$ ipython --no-banner

In [1]: import numpy as np

In [2]: np.set_printoptions(precision=2, suppress=True, linewidth=100, legacy="1.25")

In [3]: F = np.loadtxt("case13.csv", delimiter=",")

In [4]: F.round(2) + 0
Out[4]: 
array([[-0.05, -0.16, -0.14, -0.14, -0.1 ,  0.37, -0.28,  0.06, -0.1 ],
       [ 0.24, -0.4 ,  0.12,  0.04, -0.27,  0.03,  0.09,  0.4 ,  0.14],
       [ 0.09, -0.28, -0.11,  0.17, -0.42, -0.64,  0.  ,  0.01,  0.12],
       [-0.02, -0.41,  0.  , -0.26,  0.26, -0.08,  0.34,  0.18, -0.11],
       [ 0.05,  0.25,  0.11,  0.04, -0.58,  0.18,  0.13,  0.26, -0.49],
       [ 0.24,  0.04,  0.09, -0.11,  0.07, -0.06,  0.13,  0.26, -0.35],
       [-0.26, -0.1 ,  0.33, -0.41, -0.25, -0.12, -0.25, -0.49, -0.21],
       [-0.35,  0.35,  0.13,  0.51, -0.08,  0.02,  0.26,  0.01,  0.04],
       [-0.5 ,  0.  , -0.55, -0.24,  0.01, -0.12,  0.41,  0.05, -0.18],
       [-0.17, -0.01,  0.61, -0.19, -0.01, -0.13,  0.42, -0.05,  0.09],
       [-0.02,  0.13,  0.23,  0.17,  0.42, -0.39, -0.16,  0.19, -0.13],
       [-0.4 , -0.02, -0.02, -0.06, -0.25, -0.01, -0.16,  0.23,  0.51],
       [-0.24,  0.02,  0.26, -0.21,  0.12,  0.25, -0.1 ,  0.46,  0.18],
       [-0.38, -0.15,  0.02,  0.14,  0.07, -0.22, -0.45,  0.29, -0.4 ],
       [ 0.21,  0.58, -0.13, -0.5 , -0.07, -0.32, -0.12,  0.22,  0.16]])

In [5]: # columns are unit length and at right angles

In [6]: np.linalg.norm(F, axis=0)
Out[6]: array([1., 1., 1., 1., 1., 1., 1., 1., 1.])

In [7]: np.round(F.T @ F, 2) + 0
Out[7]: 
array([[1., 0., 0., 0., 0., 0., 0., 0., 0.],
       [0., 1., 0., 0., 0., 0., 0., 0., 0.],
       [0., 0., 1., 0., 0., 0., 0., 0., 0.],
       [0., 0., 0., 1., 0., 0., 0., 0., 0.],
       [0., 0., 0., 0., 1., 0., 0., 0., 0.],
       [0., 0., 0., 0., 0., 1., 0., 0., 0.],
       [0., 0., 0., 0., 0., 0., 1., 0., 0.],
       [0., 0., 0., 0., 0., 0., 0., 1., 0.],
       [0., 0., 0., 0., 0., 0., 0., 0., 1.]])

In [8]: round(float(F[:, 1] @ F[:, 5]), 2)
Out[8]: -0.0

In [9]: np.round(np.linalg.pinv(F), 2) + 0
Out[9]: 
array([[-0.05,  0.24,  0.09, -0.02,  0.05,  0.24, -0.26, -0.35, -0.5 , -0.17, -0.02, -0.4 , -0.24,
        -0.38,  0.21],
       [-0.16, -0.4 , -0.28, -0.41,  0.25,  0.04, -0.1 ,  0.35,  0.  , -0.01,  0.13, -0.02,  0.02,
        -0.15,  0.58],
       [-0.14,  0.12, -0.11,  0.  ,  0.11,  0.09,  0.33,  0.13, -0.55,  0.61,  0.23, -0.02,  0.26,
         0.02, -0.13],
       [-0.14,  0.04,  0.17, -0.26,  0.04, -0.11, -0.41,  0.51, -0.24, -0.19,  0.17, -0.06, -0.21,
         0.14, -0.5 ],
       [-0.1 , -0.27, -0.42,  0.26, -0.58,  0.07, -0.25, -0.08,  0.01, -0.01,  0.42, -0.25,  0.12,
         0.07, -0.07],
       [ 0.37,  0.03, -0.64, -0.08,  0.18, -0.06, -0.12,  0.02, -0.12, -0.13, -0.39, -0.01,  0.25,
        -0.22, -0.32],
       [-0.28,  0.09,  0.  ,  0.34,  0.13,  0.13, -0.25,  0.26,  0.41,  0.42, -0.16, -0.16, -0.1 ,
        -0.45, -0.12],
       [ 0.06,  0.4 ,  0.01,  0.18,  0.26,  0.26, -0.49,  0.01,  0.05, -0.05,  0.19,  0.23,  0.46,
         0.29,  0.22],
       [-0.1 ,  0.14,  0.12, -0.11, -0.49, -0.35, -0.21,  0.04, -0.18,  0.09, -0.13,  0.51,  0.18,
        -0.4 ,  0.16]])

In [10]: Y = np.c_[F[:, :5] @ np.array([[1, 3, 0, 1, 0],
    ...:     [1, 3, 2, 2, 0],
    ...:     [3, 1, 2, 3, 0],
    ...:     [3, 3, 0, 3, 1],
    ...:     [2, 1, 2, 3, 0]]), np.array([-8, -3, -5, 9, -1, -1, 0, -3, -8, 9, 0, -6, -7, -1, 2])]

In [11]: Y
Out[11]: 
array([[-1.22, -1.27, -0.79, -1.48, -0.14, -8.  ],
       [-0.21, -0.49, -1.09, -0.87,  0.04, -3.  ],
       [-0.82, -0.55, -1.61, -1.51,  0.17, -5.  ],
       [-0.71, -1.83, -0.32, -0.86, -0.26,  9.  ],
       [-0.43,  0.53, -0.44, -0.76,  0.04, -1.  ],
       [ 0.33,  0.63,  0.39,  0.44, -0.11, -1.  ],
       [-1.12, -2.25, -0.05, -1.48, -0.41,  0.  ],
       [ 1.74,  1.56,  0.78,  2.  ,  0.51, -3.  ],
       [-2.87, -2.76, -1.08, -2.85, -0.24, -8.  ],
       [ 1.05, -0.5 ,  1.17,  1.02, -0.19,  9.  ],
       [ 2.14,  1.48,  1.57,  2.69,  0.17,  0.  ],
       [-1.14, -1.69, -0.57, -1.41, -0.06, -6.  ],
       [ 0.17, -0.89,  0.79,  0.31, -0.21, -7.  ],
       [ 0.09, -1.07, -0.13,  0.01,  0.14, -1.  ],
       [-1.23,  0.67,  0.75, -0.72, -0.5 ,  2.  ]])

In [12]: np.linalg.matrix_rank(np.c_[F, Y])
Out[12]: 10

In [13]: np.round(np.linalg.lstsq(F, Y[:, 0])[0], 2) + 0
Out[13]: array([1., 1., 3., 3., 2., 0., 0., 0., 0.])

In [14]: x0 = np.array([3, 3, -3, 2, 0, -1, 1, 1, -1])

In [15]: rhs = F @ x0

In [16]: np.round(np.linalg.lstsq(F, rhs)[0], 2) + 0
Out[16]: array([ 3.,  3., -3.,  2.,  0., -1.,  1.,  1., -1.])

In [17]: np.round(np.linalg.pinv(F) @ F, 2) + 0
Out[17]: 
array([[1., 0., 0., 0., 0., 0., 0., 0., 0.],
       [0., 1., 0., 0., 0., 0., 0., 0., 0.],
       [0., 0., 1., 0., 0., 0., 0., 0., 0.],
       [0., 0., 0., 1., 0., 0., 0., 0., 0.],
       [0., 0., 0., 0., 1., 0., 0., 0., 0.],
       [0., 0., 0., 0., 0., 1., 0., 0., 0.],
       [0., 0., 0., 0., 0., 0., 1., 0., 0.],
       [0., 0., 0., 0., 0., 0., 0., 1., 0.],
       [0., 0., 0., 0., 0., 0., 0., 0., 1.]])

In [18]: rng = np.random.default_rng(355)

In [19]: rhs = rhs + 0.02 * rng.normal(size=15)

In [20]: rhs
Out[20]: 
array([-1.01, -0.43,  0.68, -1.1 ,  1.35,  1.14, -3.34,  0.84,  0.41, -2.32,  0.51, -1.73, -1.88,
       -0.93,  2.06])

In [21]: c, *_ = np.linalg.lstsq(F, rhs)

In [22]: c.round()
Out[22]: array([ 3.,  3., -3.,  2., -0., -1.,  1.,  1., -1.])

In [23]: [round(float(np.linalg.norm(np.linalg.solve(F.T @ F + lam * np.eye(9), F.T @ rhs))), 2) for lam in (0, 1, 10, 100)]
Out[23]: [5.94, 2.97, 0.54, 0.06]

In [24]: c
Out[24]: array([ 3.04,  3.02, -2.98,  2.  , -0.02, -1.01,  1.  ,  1.02, -0.97])

In [25]: W = np.array([[1, 1],
    ...:     [-1, 3],
    ...:     [1, 0],
    ...:     [-3, 3],
    ...:     [1, 2],
    ...:     [-3, -3],
    ...:     [-3, -1],
    ...:     [1, 2],
    ...:     [3, -2]])

In [26]: c = np.array([2, 0])

In [27]: hid = np.maximum(F @ W + c, 0)

In [28]: (hid > 0).astype(int)
Out[28]: 
array([[1, 0],
       [1, 0],
       [1, 1],
       [1, 0],
       [0, 1],
       [1, 1],
       [1, 0],
       [0, 1],
       [1, 0],
       [1, 0],
       [1, 1],
       [1, 0],
       [1, 0],
       [1, 1],
       [1, 1]])

In [29]: np.linalg.matrix_rank(hid)
Out[29]: 2

In [30]: Z = np.array([[-3, 3, 0], [-3, 3, -3]])

In [31]: (hid @ Z).round(6).argmax(axis=1)
Out[31]: array([1, 1, 1, 1, 1, 1, 1, 1, 1, 1, 1, 1, 1, 1, 1])

In [32]: r0 = np.array([0, -2, -1, 2, 1, 1, -2, -1, 0, 1, 2, 0, -2])

In [33]: g = np.array([-2, 2, -2, -3, 1, -2, -2, -1, 0, -3, -3])

In [34]: J = r0[:, None] + g[None, :]

In [35]: J
Out[35]: 
array([[-2,  2, -2, -3,  1, -2, -2, -1,  0, -3, -3],
       [-4,  0, -4, -5, -1, -4, -4, -3, -2, -5, -5],
       [-3,  1, -3, -4,  0, -3, -3, -2, -1, -4, -4],
       [ 0,  4,  0, -1,  3,  0,  0,  1,  2, -1, -1],
       [-1,  3, -1, -2,  2, -1, -1,  0,  1, -2, -2],
       [-1,  3, -1, -2,  2, -1, -1,  0,  1, -2, -2],
       [-4,  0, -4, -5, -1, -4, -4, -3, -2, -5, -5],
       [-3,  1, -3, -4,  0, -3, -3, -2, -1, -4, -4],
       [-2,  2, -2, -3,  1, -2, -2, -1,  0, -3, -3],
       [-1,  3, -1, -2,  2, -1, -1,  0,  1, -2, -2],
       [ 0,  4,  0, -1,  3,  0,  0,  1,  2, -1, -1],
       [-2,  2, -2, -3,  1, -2, -2, -1,  0, -3, -3],
       [-4,  0, -4, -5, -1, -4, -4, -3, -2, -5, -5]])

In [36]: Uu, sigma, Vh = np.linalg.svd(J)

In [37]: vecs = Vh[:(sigma > 1e-8).sum()]

In [38]: x0 = J[9] + -2 * J[6] + rng.integers(2) * np.eye(11)[6]

In [39]: x0
Out[39]: array([7., 3., 7., 8., 4., 7., 8., 6., 5., 8., 8.])

In [40]: np.diag(vecs.T @ vecs)
Out[40]: array([0.11, 0.49, 0.11, 0.18, 0.29, 0.11, 0.11, 0.1 , 0.16, 0.18, 0.18])

In [41]: vecs.T @ vecs
Out[41]: 
array([[ 0.11,  0.02,  0.11,  0.13,  0.04,  0.11,  0.11,  0.08,  0.06,  0.13,  0.13],
       [ 0.02,  0.49,  0.02, -0.1 ,  0.37,  0.02,  0.02,  0.13,  0.25, -0.1 , -0.1 ],
       [ 0.11,  0.02,  0.11,  0.13,  0.04,  0.11,  0.11,  0.08,  0.06,  0.13,  0.13],
       [ 0.13, -0.1 ,  0.13,  0.18, -0.04,  0.13,  0.13,  0.07,  0.01,  0.18,  0.18],
       [ 0.04,  0.37,  0.04, -0.04,  0.29,  0.04,  0.04,  0.12,  0.2 , -0.04, -0.04],
       [ 0.11,  0.02,  0.11,  0.13,  0.04,  0.11,  0.11,  0.08,  0.06,  0.13,  0.13],
       [ 0.11,  0.02,  0.11,  0.13,  0.04,  0.11,  0.11,  0.08,  0.06,  0.13,  0.13],
       [ 0.08,  0.13,  0.08,  0.07,  0.12,  0.08,  0.08,  0.1 ,  0.11,  0.07,  0.07],
       [ 0.06,  0.25,  0.06,  0.01,  0.2 ,  0.06,  0.06,  0.11,  0.16,  0.01,  0.01],
       [ 0.13, -0.1 ,  0.13,  0.18, -0.04,  0.13,  0.13,  0.07,  0.01,  0.18,  0.18],
       [ 0.13, -0.1 ,  0.13,  0.18, -0.04,  0.13,  0.13,  0.07,  0.01,  0.18,  0.18]])

In [42]: np.allclose(vecs.T @ vecs @ x0, x0)
Out[42]: False

In [43]: np.round(np.linalg.norm(x0 - vecs.T @ vecs @ x0), 2)
Out[43]: 0.95

In [44]: round(np.linalg.norm(J, 2) / np.linalg.norm(J), 2)
Out[44]: 0.93

In [45]: np.linalg.cond(J) > 100
Out[45]: True

In [46]: np.argsort(-np.linalg.norm(J, axis=0).round(6), kind="stable")[:3]
Out[46]: array([ 3,  9, 10])

In [47]: rk = np.linalg.matrix_rank(J)

In [48]: rk
Out[48]: 2

In [49]: N = np.linalg.svd(J)[2][rk:].T

In [50]: [int(np.linalg.matrix_rank(J[:, :j + 1])) for j in range(11)]
Out[50]: [1, 2, 2, 2, 2, 2, 2, 2, 2, 2, 2]

In [51]: Uu, sigma, Vh = np.linalg.svd(J)

In [52]: sigma.round(2) + 0
Out[52]: array([28.59, 11.16,  0.  ,  0.  ,  0.  ,  0.  ,  0.  ,  0.  ,  0.  ,  0.  ,  0.  ])

In [53]: Y = Uu[:, :2] @ np.diag(sigma[:2]) @ Vh[:2]

In [54]: round(float(np.linalg.norm(J - Y) / np.linalg.norm(J)), 2)
Out[54]: 0.0

In [55]: np.round(np.linalg.norm(J - Y, 2), 2), np.round(sigma[2], 2)
Out[55]: (0.0, 0.0)

In [56]: round(np.abs(J - Y).max(), 2)
Out[56]: 0.0

In [57]: np.linalg.matrix_rank(Y)
Out[57]: 2

In [58]: np.linalg.matrix_rank(J, rtol=0.05)
Out[58]: 2

In [59]: np.unique(J.round(6), axis=0).shape
Out[59]: (5, 11)

In [60]: np.round(J @ np.linalg.pinv(J) @ J, 2) + 0
Out[60]: 
array([[-2.,  2., -2., -3.,  1., -2., -2., -1.,  0., -3., -3.],
       [-4.,  0., -4., -5., -1., -4., -4., -3., -2., -5., -5.],
       [-3.,  1., -3., -4.,  0., -3., -3., -2., -1., -4., -4.],
       [ 0.,  4.,  0., -1.,  3.,  0.,  0.,  1.,  2., -1., -1.],
       [-1.,  3., -1., -2.,  2., -1., -1.,  0.,  1., -2., -2.],
       [-1.,  3., -1., -2.,  2., -1., -1.,  0.,  1., -2., -2.],
       [-4.,  0., -4., -5., -1., -4., -4., -3., -2., -5., -5.],
       [-3.,  1., -3., -4.,  0., -3., -3., -2., -1., -4., -4.],
       [-2.,  2., -2., -3.,  1., -2., -2., -1.,  0., -3., -3.],
       [-1.,  3., -1., -2.,  2., -1., -1.,  0.,  1., -2., -2.],
       [ 0.,  4.,  0., -1.,  3.,  0.,  0.,  1.,  2., -1., -1.],
       [-2.,  2., -2., -3.,  1., -2., -2., -1.,  0., -3., -3.],
       [-4.,  0., -4., -5., -1., -4., -4., -3., -2., -5., -5.]])

In [61]: round(float(np.trace(np.linalg.pinv(J) @ J)), 2)
Out[61]: 2.0

In [62]: r0 = np.array([-2, -4, -1, 2, 5])

In [63]: W0 = np.outer(rng.normal(size=35), r0) + 0.02 * rng.normal(size=(35, 5))

In [64]: W0.round(2) + 0
Out[64]: 
array([[ -0.5 ,  -0.95,  -0.22,   0.45,   1.17],
       [  0.66,   1.36,   0.34,  -0.66,  -1.72],
       [ -3.42,  -6.86,  -1.73,   3.44,   8.51],
       [  1.8 ,   3.59,   0.87,  -1.78,  -4.51],
       [ -1.99,  -3.98,  -0.98,   2.  ,   5.01],
       [  1.25,   2.55,   0.62,  -1.23,  -3.19],
       [  3.2 ,   6.35,   1.58,  -3.2 ,  -7.94],
       [ -1.  ,  -2.04,  -0.51,   1.02,   2.52],
       [ -0.33,  -0.72,  -0.18,   0.36,   0.88],
       [ -1.53,  -3.06,  -0.81,   1.52,   3.82],
       [  0.4 ,   0.77,   0.18,  -0.4 ,  -0.98],
       [ -3.98,  -7.96,  -1.97,   3.96,   9.92],
       [ -3.48,  -6.89,  -1.71,   3.47,   8.65],
       [ -1.83,  -3.67,  -0.91,   1.84,   4.57],
       [  2.05,   4.04,   1.04,  -2.  ,  -5.06],
       [  0.12,   0.17,   0.  ,  -0.07,  -0.24],
       [ -4.36,  -8.71,  -2.17,   4.34,  10.93],
       [ -0.36,  -0.7 ,  -0.16,   0.33,   0.87],
       [ -0.34,  -0.72,  -0.21,   0.37,   0.93],
       [ -1.1 ,  -2.2 ,  -0.55,   1.11,   2.74],
       [ -2.91,  -5.81,  -1.42,   2.92,   7.19],
       [  4.2 ,   8.35,   2.06,  -4.14, -10.43],
       [  0.61,   1.22,   0.31,  -0.62,  -1.54],
       [  1.74,   3.52,   0.86,  -1.77,  -4.41],
       [ -2.51,  -4.99,  -1.28,   2.51,   6.27],
       [ -0.62,  -1.26,  -0.27,   0.63,   1.55],
       [ -2.99,  -5.94,  -1.5 ,   2.98,   7.39],
       [ -0.05,  -0.09,  -0.02,   0.04,   0.15],
       [ -0.52,  -0.94,  -0.24,   0.48,   1.16],
       [ -0.21,  -0.38,  -0.1 ,   0.22,   0.5 ],
       [  1.23,   2.47,   0.62,  -1.24,  -3.08],
       [ -2.51,  -5.07,  -1.29,   2.55,   6.39],
       [ -1.56,  -3.04,  -0.78,   1.52,   3.82],
       [  2.93,   5.9 ,   1.46,  -2.93,  -7.36],
       [ -1.28,  -2.52,  -0.61,   1.28,   3.18]])

In [65]: O, vecs = np.linalg.qr(W0[:, :1])[0], np.linalg.qr(W0[:, 1:])[0]

In [66]: sigma = np.linalg.svd(O.T @ vecs, compute_uv=False)

In [67]: (sigma > 0.9).sum()
Out[67]: 1

In [68]: round(np.linalg.norm(O @ O.T - vecs @ vecs.T, 2), 2)
Out[68]: 1.0
